% ipython --no-banner

In [1]: import numpy as np

In [2]: np.set_printoptions(suppress=True, linewidth=140)

In [3]: def tidy(a):
   ...:     return np.round(a, 3) + 0
   ...: 

In [4]: m1 = np.load("a.npy")

In [5]: m1
Out[5]: 
array([[ 7, 10, 10,  8],
       [ 2,  5,  5,  3],
       [-1,  2,  2,  0]])

In [6]: # column 2 repeats column 1

In [7]: W = np.array([[2, 2, 1], [2, 0, 2], [3, 2, 3], [1, 0, 3]])

In [8]: c = np.array([1, 0, 0])

In [9]: hid = np.maximum(m1 @ W + c, 0)

In [10]: hid
Out[10]: 
array([[73, 34, 81],
       [33, 14, 36],
       [ 9,  2,  9]])

In [11]: (hid > 0).mean(axis=0)
Out[11]: array([1., 1., 1.])

In [12]: np.linalg.matrix_rank(hid)
Out[12]: np.int64(2)

In [13]: C = np.array([[1, 4, -3], [2, 0, 4], [-2, -6, 1]])

In [14]: hid @ C
Out[14]: 
array([[ -21, -194,   -2],
       [ -11,  -84,   -7],
       [  -5,  -18,  -10]])

In [15]: rank = np.linalg.matrix_rank(m1)

In [16]: rank
Out[16]: np.int64(2)

In [17]: ns = np.linalg.svd(m1)[2][rank:].T

In [18]: tidy(m1 @ ns)
Out[18]: 
array([[0., 0.],
       [0., 0.],
       [0., 0.]])

In [19]: np.allclose(m1 @ ns, 0)
Out[19]: True

In [20]: tidy(ns @ ns.T)
Out[20]: 
array([[ 0.296,  0.074,  0.074, -0.444],
       [ 0.074,  0.519, -0.481, -0.111],
       [ 0.074, -0.481,  0.519, -0.111],
       [-0.444, -0.111, -0.111,  0.667]])

In [21]: [int(np.linalg.matrix_rank(m1[:, :j + 1])) for j in range(4)]
Out[21]: [1, 2, 2, 2]

In [22]: tidy(np.linalg.norm(m1, 2) / np.linalg.norm(m1))
Out[22]: np.float64(0.991)

In [23]: np.argsort(-np.linalg.norm(m1, axis=0).round(6), kind="stable")[:3]
Out[23]: array([1, 2, 3])

In [24]: np.linalg.matrix_rank(m1, rtol=0.1)
Out[24]: np.int64(2)

In [25]: np.linalg.cond(m1) > 100
Out[25]: np.True_

In [26]: [round(float(x), 3) for x in np.linalg.svd(m1, compute_uv=False)[:3]]
Out[26]: [19.442, 2.646, 0.0]

In [27]: X = np.loadtxt("test18.csv", delimiter=",")

In [28]: tidy(X)
Out[28]: 
array([[ 13.34 , -14.901,   0.009],
       [ 12.12 , -13.965,   7.621],
       [ 10.722, -11.274, -12.568],
       [  1.867,  -3.186,  19.656],
       [ -0.93 ,   2.151, -19.862],
       [ -0.775,   1.979, -19.887],
       [-10.983,  12.865, -10.671],
       [-12.948,  14.691,  -4.065],
       [ -5.475,   7.117, -17.871],
       [-12.124,  13.969,  -7.607],
       [ -6.398,   8.105, -17.128],
       [ -9.725,  11.596, -13.075],
       [ -5.532,   7.177, -17.829],
       [ -0.357,   1.515, -19.939],
       [ -8.298,   8.364,  16.161],
       [ -7.725,   7.691,  16.768],
       [-12.58 ,  13.635,   7.472],
       [-13.336,  14.797,   1.793],
       [ 11.791, -13.655,   8.632],
       [ -9.558,  11.424, -13.347],
       [ 13.349, -14.845,  -1.193],
       [ -8.786,   8.942,  15.584],
       [ -4.149,   5.683, -18.721],
       [-13.081,  14.342,   4.818]])

In [29]: # rank 2

In [30]: rank = np.linalg.matrix_rank(X)

In [31]: rank
Out[31]: np.int64(2)

In [32]: ns = np.linalg.svd(X)[2][rank:].T

In [33]: tidy(ns[:, 0] / ns[np.abs(ns[:, 0]).round(6).argmax(), 0])
Out[33]: array([1.   , 0.895, 0.05 ])

In [34]: ns.shape
Out[34]: (3, 1)
